$ ipython --no-banner

In [1]: import numpy as np

In [2]: np.set_printoptions(precision=1, suppress=True, linewidth=120)

In [3]: F = np.array([[4.5, 0.1, 1.7],
   ...:     [2.5, -0.5, 1.0],
   ...:     [2.5, -0.3, 0.6],
   ...:     [5.0, -0.1, -2.6]])

In [4]: rng = np.random.default_rng(731211)

In [5]: lab = rng.permutation(3)

In [6]: B = F[:, lab] * rng.choice([-1, 1], 3)

In [7]: B
Out[7]: 
array([[ 0.1,  1.7,  4.5],
       [-0.5,  1. ,  2.5],
       [-0.3,  0.6,  2.5],
       [-0.1, -2.6,  5. ]])

In [8]: Uu, _, Vh = np.linalg.svd(F.T @ B)

In [9]: lab
Out[9]: array([1, 2, 0])

In [10]: np.round(np.linalg.lstsq(F, B)[0], 1) + 0
Out[10]: 
array([[0., 0., 1.],
       [1., 0., 0.],
       [0., 1., 0.]])

In [11]: B = np.c_[F[:, :1] @ np.array([[2]]), np.array([1, 0, 1, 2])]

In [12]: B
Out[12]: 
array([[ 9.,  1.],
       [ 5.,  0.],
       [ 5.,  1.],
       [10.,  2.]])

In [13]: np.linalg.matrix_rank(np.c_[F, B])
Out[13]: np.int64(4)

In [14]: np.round(np.linalg.norm(B - F @ np.linalg.lstsq(F, B)[0], axis=0), 1) + 0
Out[14]: array([0. , 0.6])

In [15]: W2 = np.array([[0, 2, -2], [0, 1, 1]])

In [16]: E = np.repeat(W2, 19 // 2, axis=0)

In [17]: E = E + 0.3 * rng.normal(size=E.shape)

In [18]: E.round(1) + 0
Out[18]: 
array([[-0.2,  1.8, -1.7],
       [-0.4,  1.9, -2.1],
       [ 0.2,  1.6, -1.6],
       [ 0. ,  2.3, -2.1],
       [ 0.5,  1.7, -1.9],
       [ 0. ,  1.9, -2.1],
       [ 0. ,  1.9, -2.3],
       [-0.2,  2.2, -2.6],
       [-0.1,  2.3, -2.4],
       [-0.6,  0.9,  0.9],
       [-0.5,  0.8,  0.8],
       [-0.2,  0.5,  1.3],
       [-0.2,  0.8,  1.2],
       [ 0.1,  0.9,  0.8],
       [-0.2,  0.3,  0.5],
       [ 0.3,  0.8,  0.8],
       [ 0.2,  1. ,  1.3],
       [-0.6,  1.6,  1.2]])

In [19]: lab = E[:, 2] > np.median(E[:, 2])

In [20]: r0 = E[lab].mean(axis=0) - E[~lab].mean(axis=0)

In [21]: ((E - E.mean(axis=0)) @ r0 > 0).astype(int)
Out[21]: array([0, 0, 0, 0, 0, 0, 0, 0, 0, 1, 1, 1, 1, 1, 1, 1, 1, 1])

In [22]: (((E - E.mean(axis=0)) @ r0 > 0) == lab).mean()
Out[22]: np.float64(1.0)

In [23]: P = E @ np.linalg.solve(E.T @ E, E.T)

In [24]: np.round(np.linalg.eigvalsh(P), 1) + 0
Out[24]: array([0., 0., 0., 0., 0., 0., 0., 0., 0., 0., 0., 0., 0., 0., 0., 1., 1., 1.])

In [25]: def softmax(z):
    ...:     e = np.exp(z - z.max(axis=-1, keepdims=True))
    ...:     return e / e.sum(axis=-1, keepdims=True)
    ...: 

In [26]: softmax(E).sum(axis=1)
Out[26]: array([1., 1., 1., 1., 1., 1., 1., 1., 1., 1., 1., 1., 1., 1., 1., 1., 1., 1.])

In [27]: softmax(E[16])
Out[27]: array([0.2, 0.4, 0.5])

In [28]: np.round(softmax(10 * E[16]), 1) + 0
Out[28]: array([0. , 0.1, 0.9])

In [29]: softmax(E[16] + -3)
Out[29]: array([0.2, 0.4, 0.5])

In [30]: S = E @ E.T / np.sqrt(3)

In [31]: softmax(S).round(6).argmax(axis=1)
Out[31]: array([ 7,  7,  7,  7,  7,  7,  7,  7,  7, 17, 17, 17, 17, 17, 17, 17, 17, 17])

In [32]: softmax(S)[16] @ E
Out[32]: array([-0.2,  1.1,  0.5])

In [33]: W2 = E[[5, 2]].astype(float)

In [34]: for _ in range(4):
    ...:     lab = np.linalg.norm(E[:, None] - W2, axis=-1).argmin(axis=1)
    ...:     W2 = np.array([E[lab == j].mean(axis=0) for j in range(2)])
    ...: 

In [35]: lab
Out[35]: array([0, 0, 0, 0, 0, 0, 0, 0, 0, 1, 1, 1, 1, 1, 1, 1, 1, 1])

In [36]: np.abs(W2[1] - W2[0]).argmax()
Out[36]: np.int64(2)

In [37]: W2.round(1) + 0
Out[37]: 
array([[ 0. ,  2. , -2.1],
       [-0.2,  0.9,  1. ]])

In [38]: W2[1] - W2[0]
Out[38]: array([-0.2, -1.1,  3.1])

In [39]: K = np.loadtxt("a.csv", delimiter=",")

In [40]: K
Out[40]: 
array([[ 1. , -0.1, -0.2],
       [-0.1,  0.9, -0.3],
       [-0.2, -0.3,  0.1]])

In [41]: P = np.triu(np.array([[2, 0, 1], [3, 1, -1], [0, -1, 3]]), 1) + np.eye(3)

In [42]: B = P @ K @ np.linalg.inv(P)

In [43]: P @ K - K @ P
Out[43]: 
array([[-0.2, -0.3, -0.9],
       [ 0.2,  0.3,  0.8],
       [ 0. ,  0. , -0.1]])

In [44]: np.round(np.poly(B), 1) + 0
Out[44]: array([ 1., -2.,  1.,  0.])

In [45]: np.round(np.linalg.det(B), 1)
Out[45]: np.float64(-0.0)

In [46]: np.linalg.matrix_rank(B)
Out[46]: np.int64(2)

In [47]: B.round(1) + 0
Out[47]: 
array([[ 0.8, -0.3, -1.2],
       [ 0.1,  1.2,  0.7],
       [-0.2, -0.3,  0. ]])

In [48]: np.unique(K.round(6), axis=0).shape
Out[48]: (3, 3)

In [49]: np.linalg.lstsq(K[:-1].T, K[-1])[2]
Out[49]: np.int32(2)

In [50]: np.allclose(K[:-1].T @ np.linalg.lstsq(K[:-1].T, K[-1])[0], K[-1])
Out[50]: True

In [51]: ev, vecs = np.linalg.eigh(K)

In [52]: vecs @ np.diag(ev) @ vecs.T
Out[52]: 
array([[ 1. , -0.1, -0.2],
       [-0.1,  0.9, -0.3],
       [-0.2, -0.3,  0.1]])

In [53]: np.round(np.linalg.eigvalsh(K @ K), 1) + 0
Out[53]: array([0., 1., 1.])

In [54]: (ev > 1e-8).sum(), (ev < -1e-8).sum()
Out[54]: (np.int64(2), np.int64(0))

In [55]: np.unique(ev.round(6) + 0, return_counts=True)[1]
Out[55]: array([1, 2])

In [56]: np.linalg.eigvalsh(K + 3 * np.eye(3))
Out[56]: array([3., 4., 4.])
